In [1]: import numpy as np

In [2]: np.set_printoptions(suppress=True, linewidth=100)

In [3]: M = np.loadtxt("out15.csv", delimiter=",")

In [4]: M
Out[4]: 
array([[2., 2., 1.],
       [3., 1., 2.],
       [3., 1., 2.]])

In [5]: round(np.linalg.norm(M, 2), 3)
Out[5]: np.float64(5.961)

In [6]: round(float(np.linalg.norm(M, "nuc")), 3)
Out[6]: 7.171

In [7]: np.linalg.norm(M, axis=1).argmax()
Out[7]: np.int64(1)

In [8]: round(float(np.linalg.norm(M) ** 2 / np.linalg.norm(M, 2) ** 2), 3)
Out[8]: 1.041

In [9]: out = np.array([[0, 1], [-1, 2], [-2, -3]])

In [10]: np.linalg.matrix_rank(M @ out)
Out[10]: np.int64(2)

In [11]: np.linalg.matrix_rank(np.vstack([M, out.T]))
Out[11]: np.int64(3)

In [12]: np.einsum("ik,kj->ji", M, out)
Out[12]: 
array([[-4., -5., -5.],
       [ 3., -1., -1.]])

In [13]: np.vstack([M, out.T]).shape
Out[13]: (5, 3)

In [14]: out @ M
ValueError: matmul: Input operand 1 has a mismatch in its core dimension 0, with gufunc signature (n?,k),(k,m?)->(n?,m?) (size 3 is different from 2)


In [15]: np.einsum("ij->j", M)
Out[15]: array([8., 4., 5.])

In [16]: np.einsum("ij,ij->i", M, M)
Out[16]: array([ 9., 14., 14.])

In [17]: out.T @ M.T
Out[17]: 
array([[-4., -5., -5.],
       [ 3., -1., -1.]])

In [18]: np.round(M @ np.linalg.pinv(M) @ M, 3)
Out[18]: 
array([[2., 2., 1.],
       [3., 1., 2.],
       [3., 1., 2.]])

In [19]: round(np.trace(np.linalg.pinv(M) @ M), 3)
Out[19]: np.float64(2.0)

In [20]: np.linalg.inv(M)
LinAlgError: Singular matrix


In [21]: np.linalg.lstsq(M[:-1].T, M[-1])[2]
Out[21]: np.int32(2)

In [22]: np.abs(np.diag(np.linalg.qr(M)[1])) > 1e-9
Out[22]: array([ True,  True, False])
